In [1]: import numpy as np

In [2]: from numpy import linalg as LA

In [3]: np.set_printoptions(precision=2, suppress=True, linewidth=140)

In [4]: tidy = lambda a: np.round(a, 2) + 0

In [5]: feats = np.load("mat.npy")

In [6]: print(feats)
[[0 5 0 0]
 [3 3 0 0]
 [0 0 0 5]
 [0 0 3 3]]

In [7]: # 2 blocks once reordered

In [8]: M2 = feats ** -1
Traceback (most recent call last):
  Cell In[8], line 1
    M2 = feats ** -1
ValueError: Integers to negative integer powers are not allowed.


In [9]: M2 = LA.invert(feats)
Traceback (most recent call last):
  Cell In[9], line 1
    M2 = LA.invert(feats)
AttributeError: module 'numpy.linalg' has no attribute 'invert'


In [10]: M2 = LA.inv(feats)

In [11]: print(np.allclose(M2, feats.T))
False

In [12]: print(tidy(LA.slogdet(feats)[0]))
1.0

In [13]: print(tidy(LA.inv(M2)))
[[0. 5. 0. 0.]
 [3. 3. 0. 0.]
 [0. 0. 0. 5.]
 [0. 0. 3. 3.]]

In [14]: print(tidy(M2))
[[-0.2   0.33  0.    0.  ]
 [ 0.2   0.    0.    0.  ]
 [ 0.    0.   -0.2   0.33]
 [ 0.    0.    0.2   0.  ]]

In [15]: print((np.abs(M2) > 1e-9).astype(int))
[[1 1 0 0]
 [1 0 0 0]
 [0 0 1 1]
 [0 0 1 0]]

In [16]: print(tidy(LA.det(feats) * LA.det(M2)))
1.0

In [17]: print(tidy(feats @ M2))
[[1. 0. 0. 0.]
 [0. 1. 0. 0.]
 [0. 0. 1. 0.]
 [0. 0. 0. 1.]]

In [18]: print(tidy(LA.det(feats)))
225.0

In [19]: print(np.flatnonzero(LA.matrix_power((feats != 0) + (feats.T != 0) + np.eye(4), 4)[3]))
[2 3]

In [20]: print((LA.matrix_power((feats != 0) + (feats.T != 0) + np.eye(4), 4) > 0).astype(int))
[[1 1 0 0]
 [1 1 0 0]
 [0 0 1 1]
 [0 0 1 1]]

In [21]: print((feats != 0).astype(int))
[[0 1 0 0]
 [1 1 0 0]
 [0 0 0 1]
 [0 0 1 1]]

In [22]: print(feats @ feats)
[[15 15  0  0]
 [ 9 24  0  0]
 [ 0  0 15 15]
 [ 0  0  9 24]]

In [23]: vals, evecs = LA.eig(feats)

In [24]: print(tidy(vals))
[-2.65  5.65 -2.65  5.65]

In [25]: print(tidy(feats @ evecs[:, 0] - vals[0] * evecs[:, 0]))
[0. 0. 0. 0.]

In [26]: print(tidy(np.sort(LA.eigvals(feats @ feats))))
[ 7.04  7.04 31.96 31.96]

In [27]: print(tidy(np.sort(LA.eigvals(LA.inv(feats)))))
[-0.38 -0.38  0.18  0.18]

In [28]: f = np.array([0, 0, 2, 1])

In [29]: M2 = feats + np.outer(f, np.eye(4)[1])

In [30]: print(LA.matrix_rank(LA.inv(M2) - LA.inv(feats), tol=1e-8))
1

In [31]: print(LA.matrix_rank(M2 - feats))
1

In [32]: print(M2)
[[0. 5. 0. 0.]
 [3. 3. 0. 0.]
 [0. 2. 0. 5.]
 [0. 1. 3. 3.]]

In [33]: rng = np.random.default_rng(218972)

In [34]: M2 = feats + rng.integers(-2, 3, (4, 2)) @ rng.integers(-2, 3, (2, 4))

In [35]: print(M2)
[[ 0  5  2  4]
 [ 4  4  0  0]
 [-3 -3 -1  3]
 [ 1  1  4  5]]

In [36]: print(tidy(LA.svd(M2 - feats, compute_uv=False)))
[6.27 3.57 0.   0.  ]

In [37]: print(M2 - feats)
[[ 0  0  2  4]
 [ 1  1  0  0]
 [-3 -3 -1 -2]
 [ 1  1  1  2]]

In [38]: print(LA.matrix_rank(M2 - feats, tol=1e-8))
2

In [39]: sv = 10 * 0.5 ** np.arange(4)

In [40]: m1 = rng.normal(size=(28, 4)) * rng.permutation(sv)

In [41]: print(tidy(m1))
[[ -2.95  -0.37  -2.92   2.47]
 [ -9.7   -0.98   0.61   1.3 ]
 [ -3.07  -1.83   1.17   0.34]
 [  3.3    0.41  -1.97  -5.32]
 [  2.35  -0.91   1.6    3.09]
 [  9.34  -2.78   2.62   4.48]
 [-17.67  -0.86  -5.55   7.56]
 [ 10.11   1.84   0.2   -3.48]
 [  0.33   0.82   0.11   0.79]
 [  3.49   0.79  -3.84   1.17]
 [  4.29   2.54  -2.12  -2.34]
 [  0.9   -1.21   2.62   5.43]
 [  2.75   1.51  -3.64  -3.91]
 [  3.62   1.31  -4.9   -3.83]
 [  0.8    2.2   -1.15 -11.16]
 [  0.98   0.63   5.15  -4.46]
 [ -8.83  -0.56   0.51   1.23]
 [ -2.01  -1.    -4.1   -3.86]
 [ -6.52   3.22  -0.54   4.4 ]
 [ -4.86  -1.37   2.2    3.05]
 [ -3.38   1.03   0.41  -4.81]
 [  5.31  -0.74  -1.55   5.94]
 [ 19.38   0.38  -6.92  -1.49]
 [  1.98   1.27  -0.73   2.93]
 [  8.47   1.27  -1.92   4.01]
 [ -0.72   0.04  -0.42   4.93]
 [-17.61   0.96  -0.81   4.13]
 [ -5.21   1.74  -1.15   4.06]]

In [42]: cen = m1 - m1.mean(axis=0)

In [43]: U, sv, Vt = LA.svd(cen, full_matrices=False)

In [44]: print(tidy((sv ** 2).sum() ** 2 / (sv ** 4).sum()))
1.83

In [45]: print(np.abs(U[:, 0]).argmax())
22

In [46]: print(tidy(cen.mean(axis=0)))
[0. 0. 0. 0.]

In [47]: print(tidy(sv ** 2 / (sv ** 2).sum()))
[0.71 0.19 0.08 0.02]

In [48]: print(tidy(Vt[0] * np.sign(Vt[0, np.abs(Vt[0]).argmax()])))
[ 0.97  0.03 -0.05 -0.23]

In [49]: print(np.searchsorted(np.cumsum(sv ** 2) / (sv ** 2).sum(), 0.9) + 1)
2

In [50]: F = np.load("out18.npy")

In [51]: print(F)
[[0 0 0 0]
 [0 0 0 0]
 [1 1 0 1]
 [1 1 0 1]
 [0 0 0 0]
 [0 1 2 2]
 [1 2 0 3]
 [0 0 0 0]
 [1 2 0 3]
 [0 0 0 0]
 [2 3 0 4]
 [3 2 3 3]
 [3 2 3 3]
 [1 2 0 3]
 [0 0 0 0]
 [0 0 0 0]
 [1 1 0 1]
 [1 2 0 3]]

In [52]: # rows 0 and 1 are equal

In [53]: x0 = np.array([-7, 2, -8, -4])

In [54]: target = F @ x0

In [55]: try:
    ...:     LA.solve(F, target)
    ...: except LA.LinAlgError as e:
    ...:     print(e)
    ...: 
Last 2 dimensions of the array must be square

In [56]: print(tidy(LA.pinv(F) @ F))
[[1. 0. 0. 0.]
 [0. 1. 0. 0.]
 [0. 0. 1. 0.]
 [0. 0. 0. 1.]]

In [57]: print(target)
[  0   0  -9  -9   0 -22 -15   0 -15   0 -24 -53 -53 -15   0   0  -9 -15]

In [58]: print(tidy(LA.solve(F.T @ F, F.T @ target)))
[-7.  2. -8. -4.]

In [59]: target = target + 0.02 * rng.normal(size=18)

In [60]: print(tidy(target))
[  0.     0.    -8.98  -8.99   0.01 -21.97 -14.97  -0.02 -15.     0.02 -24.02 -53.02 -52.99 -14.98   0.03   0.    -9.03 -15.02]

In [61]: c, *_ = LA.lstsq(F, target)

In [62]: print(tidy(F.T @ (target - F @ c)))
[0. 0. 0. 0.]

In [63]: print([round(float(LA.norm(LA.solve(F.T @ F + lam * np.eye(4), F.T @ target))), 2) for lam in (0, 1, 10, 100)])
[11.54, 10.41, 8.22, 4.18]

In [64]: print(c.round())
[-7.  2. -8. -4.]

In [65]: labels = F[:, 2] > np.median(F[:, 2])

In [66]: f = F[labels].mean(axis=0) - F[~labels].mean(axis=0)

In [67]: print(tidy((((F - F.mean(axis=0)) @ f > 0) == labels).mean()))
0.72

In [68]: print(((F - F.mean(axis=0)) @ f > 0).astype(int))
[0 0 0 0 0 1 1 0 1 0 1 1 1 1 0 0 0 1]

In [69]: print(tidy(f))
[1.4  0.73 2.67 1.4 ]

In [70]: cen = F - F.mean(axis=0)

In [71]: U, sv, Vt = LA.svd(cen, full_matrices=False)

In [72]: print((np.sign(U[:, 0]) == np.sign(U[0, 0])).astype(int))
[1 1 1 1 1 0 0 1 0 1 0 0 0 0 1 1 1 0]

In [73]: print(tidy((sv ** 2).sum() ** 2 / (sv ** 4).sum()))
1.57

In [74]: print(tidy(sv ** 2 / (sv ** 2).sum()))
[0.78 0.18 0.04 0.  ]

In [75]: print(tidy(sv))
[8.28 4.04 1.85 0.26]

In [76]: print(np.searchsorted(np.cumsum(sv ** 2) / (sv ** 2).sum(), 0.9) + 1)
2

In [77]: M2 = np.c_[F[:, :1] @ np.array([[-1]]), np.array([7, -7, -3, 4, -3, 4, -3, 6, 0, -4, 4, -1, -1, -6, -6, 2, -5, 7])]

In [78]: print(M2)
[[ 0  7]
 [ 0 -7]
 [-1 -3]
 [-1  4]
 [ 0 -3]
 [ 0  4]
 [-1 -3]
 [ 0  6]
 [-1  0]
 [ 0 -4]
 [-2  4]
 [-3 -1]
 [-3 -1]
 [-1 -6]
 [ 0 -6]
 [ 0  2]
 [-1 -5]
 [-1  7]]

In [79]: print(tidy(LA.norm(M2 - F @ LA.lstsq(F, M2)[0], axis=0)))
[ 0.   18.93]

In [80]: print(LA.matrix_rank(np.c_[F, M2]))
5

In [81]: print(tidy(LA.norm(LA.qr(F)[0].T @ M2, axis=0) ** 2 / ((M2 ** 2).sum(axis=0) + 1e-12)))
[1.   0.05]

In [82]: print(LA.matrix_rank(M2))
2

In [83]: data = np.load("test4.npy")

In [84]: print(data)
[[1 3 0 0]
 [1 3 0 0]
 [0 0 1 3]
 [0 0 0 1]]

In [85]: # null space of dimension 1

In [86]: U, sv, Vt = LA.svd(data)

In [87]: print(np.argmax(sv[:-1] / (sv[1:] + 1e-6)) + 1)
3

In [88]: M2 = U[:, :3] @ np.diag(sv[:3]) @ Vt[:3]

In [89]: print(tidy(M2))
[[1. 3. 0. 0.]
 [1. 3. 0. 0.]
 [0. 0. 1. 3.]
 [0. 0. 0. 1.]]

In [90]: print(LA.matrix_rank(data, rtol=0.05))
3

In [91]: Q = feats.astype(float).copy()

In [92]: for j in range(4):
    ...:     Q[:, j] -= Q[:, :j] @ (Q[:, :j].T @ Q[:, j])
    ...:     Q[:, j] /= LA.norm(Q[:, j])
    ...: 

In [93]: print(Q)
[[0. 1. 0. 0.]
 [1. 0. 0. 0.]
 [0. 0. 0. 1.]
 [0. 0. 1. 0.]]

In [94]: print((data != 0).astype(int))
[[1 1 0 0]
 [1 1 0 0]
 [0 0 1 1]
 [0 0 0 1]]

In [95]: print(data @ data)
[[ 4 12  0  0]
 [ 4 12  0  0]
 [ 0  0  1  6]
 [ 0  0  0  1]]

In [96]: arr = np.load("w.npy")

In [97]: print(arr)
[[-3 -3 -3]
 [-3 -6 -6]
 [-3 -6 -9]]

In [98]: # equal to its transpose

In [99]: vals, evecs = LA.eigh(arr)

In [100]: x0 = np.array([2, -1, -1])

In [101]: print(tidy(evecs * np.abs(vals) @ evecs.T))
[[3. 3. 3.]
 [3. 6. 6.]
 [3. 6. 9.]]

In [102]: print(x0 @ arr @ x0)
-15

In [103]: print(np.abs(arr).sum(axis=1).max(), tidy(np.abs(vals).max()))
18 15.15

In [104]: print(x0 @ arr @ x0 / (x0 @ x0), tidy(vals[0]), tidy(vals[-1]))
-2.5 -15.15 -0.92

In [105]: def softmax(z):
     ...:     e = np.exp(z - z.max(axis=-1, keepdims=True))
     ...:     return e / e.sum(axis=-1, keepdims=True)
     ...: 

In [106]: print(tidy(softmax(F[10])))
[0.09 0.24 0.01 0.66]

In [107]: print(tidy(softmax(F).sum(axis=1)))
[1. 1. 1. 1. 1. 1. 1. 1. 1. 1. 1. 1. 1. 1. 1. 1. 1. 1.]

In [108]: print(tidy(softmax(F[10] + 2)))
[0.09 0.24 0.01 0.66]

In [109]: S = F @ F.T / np.sqrt(4)

In [110]: print(softmax(S).round(6).argmax(axis=1))
[ 0  0 10 10  0 11 10  0 10  0 10 11 11 10  0  0 10 10]

In [111]: E = np.load("run16.npy")

In [112]: print(E)
[[110 126  85 124 135]
 [126 178 114 161 146]
 [ 85 114  97  98 111]
 [124 161  98 169 161]
 [135 146 111 161 191]]

In [113]: # rows and columns are dependent

In [114]: print(np.abs(feats).max())
5

In [115]: print(tidy(LA.norm(feats)))
9.27

In [116]: print(feats - feats[0])
[[ 0  0  0  0]
 [ 3 -2  0  0]
 [ 0 -5  0  5]
 [ 0 -5  3  3]]

In [117]: print(feats.shape)
(4, 4)

In [118]: print(feats.mean(axis=0))
[0.75 2.   0.75 2.  ]

In [119]: print(np.unravel_index(np.abs(feats).argmax(), feats.shape))
(np.int64(0), np.int64(1))

In [120]: feats[:, 4]
Traceback (most recent call last):
  Cell In[120], line 1
    feats[:, 4]
IndexError: index 4 is out of bounds for axis 1 with size 4


In [121]: U, sv, Vt = LA.svd(E)

In [122]: print(np.argmax(sv[:-1] / (sv[1:] + 1e-6)) + 1)
4

In [123]: print(tidy(sv))
[667.31  40.17  28.34   9.19   0.  ]

In [124]: M2 = U[:, :4] @ np.diag(sv[:4]) @ Vt[:4]

In [125]: print(tidy(M2))
[[110. 126.  85. 124. 135.]
 [126. 178. 114. 161. 146.]
 [ 85. 114.  97.  98. 111.]
 [124. 161.  98. 169. 161.]
 [135. 146. 111. 161. 191.]]

In [126]: print(tidy(LA.norm(E - M2, 2)), tidy(sv[4]))
0.0 0.0

In [127]: print(LA.matrix_rank(M2))
4

In [128]: vals, evecs = LA.eigvalsh(E)
Traceback (most recent call last):
  Cell In[128], line 1
    vals, evecs = LA.eigvalsh(E)
ValueError: too many values to unpack (expected 2)


In [129]: vals, evecs = LA.eigh(E)

In [130]: print(tidy(LA.svd(E, compute_uv=False)))
[667.31  40.17  28.34   9.19   0.  ]

In [131]: print(tidy(evecs.T @ evecs))
[[1. 0. 0. 0. 0.]
 [0. 1. 0. 0. 0.]
 [0. 0. 1. 0. 0.]
 [0. 0. 0. 1. 0.]
 [0. 0. 0. 0. 1.]]

In [132]: print(tidy(vals))
[  0.     9.19  28.34  40.17 667.31]

In [133]: print(tidy(evecs.T @ E @ evecs))
[[  0.     0.     0.     0.     0.  ]
 [  0.     9.19   0.     0.     0.  ]
 [  0.     0.    28.34   0.     0.  ]
 [  0.     0.     0.    40.17   0.  ]
 [  0.     0.     0.     0.   667.31]]

In [134]: K = np.array([[4, -4, 6, 0, -2],
     ...:     [-4, 4, -6, 0, 2],
     ...:     [6, -6, 9, 0, -3],
     ...:     [0, 0, 0, 0, 0],
     ...:     [-2, 2, -3, 0, 1]])

In [135]: # splits into 2 blocks

In [136]: print(LA.lstsq(K[:-1].T, K[-1])[2])
1

In [137]: print(np.unique(K.round(6), axis=0).shape)
(5, 5)

In [138]: print(tidy(K @ LA.pinv(K) @ K))
[[ 4. -4.  6.  0. -2.]
 [-4.  4. -6.  0.  2.]
 [ 6. -6.  9.  0. -3.]
 [ 0.  0.  0.  0.  0.]
 [-2.  2. -3.  0.  1.]]

In [139]: print(np.allclose(K[:-1].T @ LA.lstsq(K[:-1].T, K[-1])[0], K[-1]))
True

In [140]: print(tidy(np.trace(LA.pinv(K) @ K)))
1.0

In [141]: print(np.abs(np.diag(LA.qr(K)[1])) > 1e-9)
[ True False False False False]

In [142]: X = np.array([[-0.7, 0.6, -0.5, 2.02],
     ...:     [2.3, 1.9, -0.5, -6.93],
     ...:     [-0.6, -0.6, -2.2, 1.82],
     ...:     [0.1, -0.7, -0.4, -0.23],
     ...:     [-0.6, -0.1, 0.9, 1.88],
     ...:     [2.1, 0.9, -0.6, -6.31],
     ...:     [0.4, -1.1, 1.2, -1.26],
     ...:     [0.7, 0.0, -0.3, -2.11],
     ...:     [-0.9, -2.3, -0.4, 2.67],
     ...:     [-0.5, -0.1, 1.6, 1.43],
     ...:     [-0.7, 0.6, -0.1, 2.15],
     ...:     [1.3, -0.2, 0.7, -3.98],
     ...:     [-0.5, -0.8, -0.9, 1.45],
     ...:     [-0.2, 1.4, 0.3, 0.55],
     ...:     [-0.8, 0.0, -0.9, 2.36],
     ...:     [-0.5, -0.7, -0.4, 1.49]])

In [143]: print(X)
[[-0.7   0.6  -0.5   2.02]
 [ 2.3   1.9  -0.5  -6.93]
 [-0.6  -0.6  -2.2   1.82]
 [ 0.1  -0.7  -0.4  -0.23]
 [-0.6  -0.1   0.9   1.88]
 [ 2.1   0.9  -0.6  -6.31]
 [ 0.4  -1.1   1.2  -1.26]
 [ 0.7   0.   -0.3  -2.11]
 [-0.9  -2.3  -0.4   2.67]
 [-0.5  -0.1   1.6   1.43]
 [-0.7   0.6  -0.1   2.15]
 [ 1.3  -0.2   0.7  -3.98]
 [-0.5  -0.8  -0.9   1.45]
 [-0.2   1.4   0.3   0.55]
 [-0.8   0.   -0.9   2.36]
 [-0.5  -0.7  -0.4   1.49]]

In [144]: # column 3 is much longer than the rest

In [145]: C = X[[3, 10]].astype(float)

In [146]: for _ in range(6):
     ...:     labels = LA.norm(X[:, None] - C, axis=-1).argmin(axis=1)
     ...:     C = np.array([X[labels == j].mean(axis=0) for j in range(2)])
     ...: 

In [147]: print(labels)
[1 0 1 1 1 0 1 0 1 1 1 0 1 1 1 1]

In [148]: print(tidy(C[1] - C[0]))
[-2.06 -0.97  0.03  6.19]

In [149]: labels = X[:, 2] > np.median(X[:, 2])

In [150]: f = X[labels].mean(axis=0) - X[~labels].mean(axis=0)

In [151]: print(tidy((((X - X.mean(axis=0)) @ f > 0) == labels).mean()))
0.88

In [152]: print(tidy(f))
[ 0.    0.26  1.37 -0.01]

In [153]: Q, Rm = LA.qr(X)

In [154]: print(tidy(Q.T @ Q))
[[1. 0. 0. 0.]
 [0. 1. 0. 0.]
 [0. 0. 1. 0.]
 [0. 0. 0. 1.]]

In [155]: print(tidy(np.abs(np.diag(Rm))))
[4.   3.46 3.64 0.21]

In [156]: print(tidy(Rm))
[[  4.     1.92   0.2  -12.03]
 [  0.    -3.46   0.    -0.01]
 [  0.     0.     3.64  -0.03]
 [  0.     0.     0.    -0.21]]
